In [1]: import numpy as np

In [2]: np.set_printoptions(precision=2, suppress=True, linewidth=160, sign=" ")

In [3]: def rd(a):
   ...:     return np.round(a, 2) + 0
   ...: 

In [4]: data = np.array([[-0.9, 0.6, -0.4], [1.2, 0.6, 1.0], [1.4, -0.2, 1.1]])

In [5]: data[:, 2] *= 3

In [6]: rd(data)
Out[6]: 
array([[-0.9,  0.6, -1.2],
       [ 1.2,  0.6,  3. ],
       [ 1.4, -0.2,  3.3]])

In [7]: rd(data @ data)
Out[7]: 
array([[-0.15,  0.06, -1.08],
       [ 3.84,  0.48, 10.26],
       [ 3.12,  0.06,  8.61]])

In [8]: np.trace(data)
Out[8]: np.float64(3.0)

In [9]: np.allclose(data @ data.T, data.T @ data)
Out[9]: False

In [10]: np.linalg.determinant(data)
AttributeError: module 'numpy.linalg' has no attribute 'determinant'


In [11]: rd((data + data.T) / 2)
Out[11]: 
array([[-0.9,  0.9,  0.1],
       [ 0.9,  0.6,  1.4],
       [ 0.1,  1.4,  3.3]])

In [12]: rd(np.sort(np.abs(np.linalg.eigvals(data))))
Out[12]: array([ 0.5 ,  0.61,  2.88])

In [13]: np.allclose(data, data.T)
Out[13]: False

In [14]: (data - data.T) / 2
Out[14]: 
array([[ 0. , -0.3, -1.3],
       [ 0.3,  0. ,  1.6],
       [ 1.3, -1.6,  0. ]])

In [15]: rd(data.mean(axis=0))
Out[15]: array([ 0.57,  0.33,  1.7 ])

In [16]: np.linalg.rank(data)
AttributeError: module 'numpy.linalg' has no attribute 'rank'


In [17]: rd(data.sum(axis=1))
Out[17]: array([-1.5,  4.8,  4.5])

In [18]: data.shape
Out[18]: (3, 3)

In [19]: x = np.array([3, -4, 7])

In [20]: data @ np.eye(3)[1]
Out[20]: array([ 0.6,  0.6, -0.2])

In [21]: rd(np.einsum("ij,j->i", data, x))
Out[21]: array([-13.5,  22.2,  28.1])

In [22]: rd((data * x).sum(axis=1))
Out[22]: array([-13.5,  22.2,  28.1])

In [23]: rd(data @ x)
Out[23]: array([-13.5,  22.2,  28.1])

In [24]: rd(data @ (2 * x))
Out[24]: array([-27. ,  44.4,  56.2])

In [25]: w, V = np.linalg.eig(data)

In [26]: rd(data @ V[:, 0] - w[0] * V[:, 0])
Out[26]: array([ 0.,  0.,  0.])

In [27]: rd(np.prod(w))
Out[27]: np.float64(-0.88)

In [28]: arr = np.array([[3.0, 2.0, 0.0], [3.0, 0.0, 0.0], [0.0, 0.0, 2.0]])

In [29]: arr
Out[29]: 
array([[ 3.,  2.,  0.],
       [ 3.,  0.,  0.],
       [ 0.,  0.,  2.]])

In [30]: Y = data / np.linalg.norm(data, axis=1, keepdims=True)

In [31]: G = Y @ Y.T

In [32]: rd(G[2])
Out[32]: array([-0.92,  0.97,  1.  ])

In [33]: np.argwhere(np.triu(np.abs(G) > 0.95, 1))
Out[33]: array([[ 1,  2]])

In [34]: (np.abs(G) > 0.9).astype(int)
Out[34]: 
array([[ 1,  0,  1],
       [ 0,  1,  1],
       [ 1,  1,  1]])

In [35]: rd(np.linalg.norm(Y, axis=1))
Out[35]: array([ 1.,  1.,  1.])

In [36]: rd(G)
Out[36]: 
array([[ 1.  , -0.81, -0.92],
       [-0.81,  1.  ,  0.97],
       [-0.92,  0.97,  1.  ]])

In [37]: rng = np.random.default_rng(25530)

In [38]: lab = rng.permutation(3)

In [39]: lab
Out[39]: array([ 2,  0,  1])

In [40]: Y = arr[lab][:, lab]

In [41]: Y
Out[41]: 
array([[ 2.,  0.,  0.],
       [ 0.,  3.,  2.],
       [ 0.,  3.,  0.]])

In [42]: np.trace(Y)
Out[42]: np.float64(5.0)

In [43]: rd(np.linalg.det(Y)), rd(np.linalg.det(arr[lab]))
Out[43]: (np.float64(-12.0), np.float64(-12.0))

In [44]: rd(np.sort(np.abs(np.linalg.eigvals(Y))))
Out[44]: array([ 1.37,  2.  ,  4.37])

In [45]: np.diag(Y)
Out[45]: array([ 2.,  3.,  0.])
